$ python3 -q
>>> import numpy as np
>>> import numpy.linalg as la
>>> np.set_printoptions(precision=3, suppress=True, linewidth=140)
>>> X = np.load("case15.npy")
>>> X
array([[-3.711,  0.991, -4.554],
       [ 0.99 , -5.974, -1.831],
       [-3.222,  2.044, -1.193],
       [ 0.145,  0.482, -5.6  ],
       [ 5.2  ,  4.02 , -5.565],
       [-2.663,  0.6  , -1.419],
       [-2.85 ,  2.504, -0.87 ],
       [ 3.451, -3.479, -5.211],
       [ 0.653,  4.331,  0.192],
       [ 0.997,  2.004,  5.268],
       [ 1.57 , -0.898,  1.3  ],
       [-2.615,  4.862,  4.757],
       [-2.839,  1.054,  2.28 ]])
>>> Xc = (X - X.mean(axis=0)) / X.std(axis=0)
>>> Xc.std(axis=0)
array([1., 1., 1.])
>>> b = la.lstsq(np.delete(Xc, 2, axis=1), Xc[:, 2])[0]
>>> b
array([-0.252,  0.252])
>>> dist = la.norm(X[:, None] - X[None], axis=-1)
>>> np.unravel_index(dist.round(6).argmax(), dist.shape)
(np.int64(7), np.int64(11))
>>> (dist + 1e9 * np.eye(13)).round(6).argmin(axis=1)
array([ 5,  7,  6,  0,  3,  2,  2,  1,  6, 11, 12, 12,  6])
>>> dist.mean(axis=1).argmax()
np.int64(4)
>>> np.flatnonzero(dist[7] < dist.mean() / 2)
array([7])
>>> dist[7]
array([ 8.468,  4.869,  9.549,  5.174,  7.708,  8.27 ,  9.713,  0.   ,  9.9  , 12.079,  7.252, 14.343, 10.781])
>>> cent = X[[0, 8]].astype(float)
>>> for _ in range(5):
...     lab = la.norm(X[:, None] - cent, axis=-1).argmin(axis=1)
...     cent = np.array([X[lab == j].mean(axis=0) for j in range(2)])
... 
>>> lab
array([0, 0, 0, 0, 0, 0, 0, 0, 1, 1, 1, 1, 1])
>>> cent[1] - cent[0]
array([-0.114,  2.122,  6.04 ])
>>> A = np.load("x.npy")
>>> A
array([[5., 4., 4.],
       [4., 5., 4.],
       [4., 4., 5.]])
>>> la.cond(A) > 100
np.False_
>>> evals, V = la.eig(A)
>>> np.sort(la.eigvals(la.inv(A)))
array([0.077, 1.   , 1.   ])
>>> evals
array([ 1., 13.,  1.])
>>> np.sort(la.eigvals(A @ A))
array([  1.,   1., 169.])
>>> vec = np.array([5, -1, 1])
>>> target = A @ vec
>>> target
array([25., 19., 21.])
>>> la.solve(A, target + A[:, 0])
array([ 6., -1.,  1.])
>>> Y = np.array([[-2, -1, 2], [3, 3, 1]])
>>> W0 = Y.T @ Y
>>> W0
array([[13, 11, -1],
       [11, 10,  1],
       [-1,  1,  5]])
>>> evals, V = la.eigh(W0)
>>> vec = np.array([2, -2, -2])
>>> la.eigvalsh(W0[1:, 1:])
array([ 4.807, 10.193])
>>> np.abs(W0).sum(axis=1).max(), round(float(np.abs(evals).max()), 3)
(np.int64(25), 22.602)
>>> vec @ W0 @ vec
np.int64(40)
>>> round(np.trace(la.pinv(W0) @ W0), 3)
np.float64(2.0)
>>> W0 @ la.pinv(W0) @ W0
array([[13., 11., -1.],
       [11., 10.,  1.],
       [-1.,  1.,  5.]])
>>> np.unique(W0.round(6), axis=0).shape
(3, 3)
>>> vec = np.array([1, 1, 0])
>>> np.sign((W0 @ vec).round(6))
array([1, 1, 0])
>>> W0 @ np.ones(3)
array([23., 22.,  5.])
>>> la.norm(W0 @ vec) <= la.norm(W0, 2) * la.norm(vec) + 1e-9
np.True_
>>> W0 @ vec
array([24, 21,  0])
>>> (W0 @ vec).argmax()
np.int64(0)
>>> np.einsum("ij,j->i", W0, vec)
array([24, 21,  0])
>>> W0 @ np.eye(3)[1]
array([11., 10.,  1.])
>>> W0 @ (2 * vec)
array([48, 42,  0])
>>> data = np.load("test14.npy")
>>> data
array([[-0.564,  2.181,  0.819],
       [-1.117, -0.585,  3.585],
       [-1.861, -4.307,  7.307],
       [-1.626, -3.129,  6.129],
       [-1.509, -2.546,  5.546],
       [ 0.306,  6.532, -3.532],
       [-1.419, -2.094,  5.094],
       [-0.381,  3.093, -0.093],
       [ 0.374,  6.872, -3.872],
       [-2.058, -5.288,  8.288],
       [-0.794,  1.028,  1.972],
       [-1.171, -0.856,  3.856],
       [-0.194,  4.029, -1.029],
       [-2.833, -9.167, 12.167]])
>>> r0 = np.array([2, -1])
>>> np.convolve(data[3], r0)
array([-3.251, -4.631, 15.386, -6.129])
>>> np.correlate(data[3], data[5], "full")
array([  5.742,   0.431, -42.582,  39.074,   1.878])
>>> rk = la.matrix_rank(W0)
>>> rk
np.int64(2)
>>> ns = la.svd(W0)[2][rk:].T
>>> la.matrix_rank(W0.T @ W0), la.matrix_rank(W0 @ W0.T)
(np.int64(2), np.int64(2))
>>> ns[:, 0] / ns[np.abs(ns[:, 0]).round(6).argmax(), 0]
array([-0.875,  1.   , -0.375])
>>> [int(la.matrix_rank(W0[:i])) for i in range(1, len(W0) + 1)]
[1, 2, 2]
>>> [int(la.matrix_rank(W0[:, :j + 1])) for j in range(3)]
[1, 2, 2]
>>> rng = np.random.default_rng(988)
>>> lab = rng.permutation(3)
>>> lab
array([2, 0, 1])
>>> Y = A[lab][:, lab]
>>> round(la.det(Y), 3), round(float(la.det(A[lab])), 3)
(np.float64(13.0), 13.0)
>>> np.sort(np.abs(la.eigvals(Y)))
array([ 1.,  1., 13.])
>>> Xc = data - data.mean(axis=0)
>>> V = la.svd(Xc)[2][:2]
>>> Y = Xc - Xc @ V.T @ V
>>> np.round(Y.std(axis=0), 3) + 0
array([0., 0., 0.])
>>> np.diag(V.T @ V)
array([0.021, 0.995, 0.984])
>>> np.round(np.cov(Xc @ V.T, rowvar=False), 3) + 0
array([[42.762,  0.   ],
       [ 0.   ,  0.   ]])
>>> np.round((Xc @ V.T).std(axis=0), 3) + 0
array([6.301, 0.   ])
>>> rk = la.matrix_rank(data)
>>> rk
np.int64(2)
>>> ns = la.svd(data)[2][rk:].T
>>> [int(la.matrix_rank(data[:, :j + 1])) for j in range(3)]
[1, 2, 2]
>>> la.matrix_rank(data.T @ data), la.matrix_rank(data @ data.T)
(np.int64(2), np.int64(2))
>>> ns.shape
(3, 1)
>>> [int(la.matrix_rank(np.delete(data, i, axis=0))) for i in range(14)]
[2, 2, 2, 2, 2, 2, 2, 2, 2, 2, 2, 2, 2, 2]
>>> K = np.loadtxt("out13.csv", delimiter=",")
>>> K
array([[ 2.99 , -4.153, -3.597],
       [-3.661,  4.862,  6.779],
       [-4.106,  0.886,  3.807],
       [-3.24 ,  2.026,  3.749],
       [-2.614, -2.348,  4.797],
       [-2.954,  3.104,  4.174],
       [-1.875, -2.294,  2.908],
       [-3.618,  2.903,  4.639],
       [-2.035, -2.331,  7.11 ],
       [ 3.187, -4.385, -2.592],
       [ 3.05 , -4.027, -3.885],
       [-4.411,  2.008,  5.599],
       [ 1.776, -3.218, -3.638],
       [ 2.881, -2.816, -4.413],
       [ 0.852, -4.458, -3.268],
       [-2.625, -3.213,  4.737],
       [-2.23 , -4.46 ,  5.588],
       [-4.717,  2.189,  5.178],
       [-2.579,  1.879,  2.904],
       [-2.702,  3.823,  4.266],
       [-3.485, -4.618,  4.666],
       [-0.609, -3.356,  3.553],
       [-0.065, -4.21 ,  4.871],
       [ 1.559, -5.24 , -3.021],
       [-4.445,  5.082,  3.699],
       [-1.633, -3.95 ,  3.313],
       [ 2.804, -4.65 , -3.161]])
>>> r0 = np.array([-5, -6])
>>> np.correlate(K[23], K[8], "full")
array([ 11.084, -40.89 , -12.437,  17.705,   6.148])
